$ ipython --no-banner

In [1]: import numpy as np

In [2]: from numpy import linalg as LA

In [3]: np.set_printoptions(suppress=True, linewidth=160)

In [4]: M = np.load("test13.npy")

In [5]: print(M)
[[1.   0.5  0.25 0.12 0.06 0.03 0.02 0.01 0.   0.   0.  ]
 [0.5  1.   0.5  0.25 0.12 0.06 0.03 0.02 0.01 0.   0.  ]
 [0.25 0.5  1.   0.5  0.25 0.12 0.06 0.03 0.02 0.01 0.  ]
 [0.12 0.25 0.5  1.   0.5  0.25 0.12 0.06 0.03 0.02 0.01]
 [0.06 0.12 0.25 0.5  1.   0.5  0.25 0.12 0.06 0.03 0.02]
 [0.03 0.06 0.12 0.25 0.5  1.   0.5  0.25 0.12 0.06 0.03]
 [0.02 0.03 0.06 0.12 0.25 0.5  1.   0.5  0.25 0.12 0.06]
 [0.01 0.02 0.03 0.06 0.12 0.25 0.5  1.   0.5  0.25 0.12]
 [0.   0.01 0.02 0.03 0.06 0.12 0.25 0.5  1.   0.5  0.25]
 [0.   0.   0.01 0.02 0.03 0.06 0.12 0.25 0.5  1.   0.5 ]
 [0.   0.   0.   0.01 0.02 0.03 0.06 0.12 0.25 0.5  1.  ]]

In [6]: # symmetric, so the eigenvalues are real

In [7]: low = LA.cholesky(M)

In [8]: print(LA.eigvalsh(M).min() > 0)
True

In [9]: print(np.round(low @ low.T, 2))
[[1.   0.5  0.25 0.12 0.06 0.03 0.02 0.01 0.   0.   0.  ]
 [0.5  1.   0.5  0.25 0.12 0.06 0.03 0.02 0.01 0.   0.  ]
 [0.25 0.5  1.   0.5  0.25 0.12 0.06 0.03 0.02 0.01 0.  ]
 [0.12 0.25 0.5  1.   0.5  0.25 0.12 0.06 0.03 0.02 0.01]
 [0.06 0.12 0.25 0.5  1.   0.5  0.25 0.12 0.06 0.03 0.02]
 [0.03 0.06 0.12 0.25 0.5  1.   0.5  0.25 0.12 0.06 0.03]
 [0.02 0.03 0.06 0.12 0.25 0.5  1.   0.5  0.25 0.12 0.06]
 [0.01 0.02 0.03 0.06 0.12 0.25 0.5  1.   0.5  0.25 0.12]
 [0.   0.01 0.02 0.03 0.06 0.12 0.25 0.5  1.   0.5  0.25]
 [0.   0.   0.01 0.02 0.03 0.06 0.12 0.25 0.5  1.   0.5 ]
 [0.   0.   0.   0.01 0.02 0.03 0.06 0.12 0.25 0.5  1.  ]]

In [10]: x0 = np.ones(11)

In [11]: for _ in range(5):
    ...:     x0 = M @ x0
    ...:     x0 /= LA.norm(x0)
    ...:     print(round(x0 @ M @ x0, 2))
    ...: 
2.69
2.71
2.71
2.71
2.71

In [12]: print(round(float(LA.eigvalsh(M)[-1]), 2))
2.71

In [13]: A = np.load("run15.npy")

In [14]: print(A)
[[2 0 4 3 1 3 2 2 2 3 5 4]
 [0 2 0 4 3 1 3 2 2 2 3 5]
 [4 0 2 0 4 3 1 3 2 2 2 3]
 [3 4 0 2 0 4 3 1 3 2 2 2]
 [1 3 4 0 2 0 4 3 1 3 2 2]
 [3 1 3 4 0 2 0 4 3 1 3 2]
 [2 3 1 3 4 0 2 0 4 3 1 3]
 [2 2 3 1 3 4 0 2 0 4 3 1]
 [2 2 2 3 1 3 4 0 2 0 4 3]
 [3 2 2 2 3 1 3 4 0 2 0 4]
 [5 3 2 2 2 3 1 3 4 0 2 0]
 [4 5 3 2 2 2 3 1 3 4 0 2]]

In [15]: print(np.round(np.sort(np.abs(LA.eigvals(A))), 2))
[ 0.06  0.27  2.13  2.68  3.42  4.17  4.73  5.35  6.92  7.34  7.51 26.98]

In [16]: print(np.allclose(A, A.T))
True

In [17]: print(LA.matrix_power(A, 3))
[[2124 1771 1888 1876 1684 1865 1797 1747 1797 1825 2028 2233]
 [1771 1612 1519 1679 1529 1507 1655 1459 1581 1588 1674 2028]
 [1888 1519 1572 1487 1515 1569 1468 1520 1515 1549 1588 1825]
 [1876 1679 1487 1572 1395 1592 1569 1391 1612 1515 1581 1797]
 [1684 1529 1515 1395 1404 1374 1513 1395 1391 1520 1459 1747]
 [1865 1507 1569 1592 1374 1574 1443 1513 1569 1468 1655 1797]
 [1797 1655 1468 1569 1513 1443 1574 1374 1592 1569 1507 1865]
 [1747 1459 1520 1391 1395 1513 1374 1404 1395 1515 1529 1684]
 [1797 1581 1515 1612 1391 1569 1592 1395 1572 1487 1679 1876]
 [1825 1588 1549 1515 1520 1468 1569 1515 1487 1572 1519 1888]
 [2028 1674 1588 1581 1459 1655 1507 1529 1679 1519 1612 1771]
 [2233 2028 1825 1797 1747 1797 1865 1684 1876 1888 1771 2124]]

In [18]: print(np.trace(A))
24
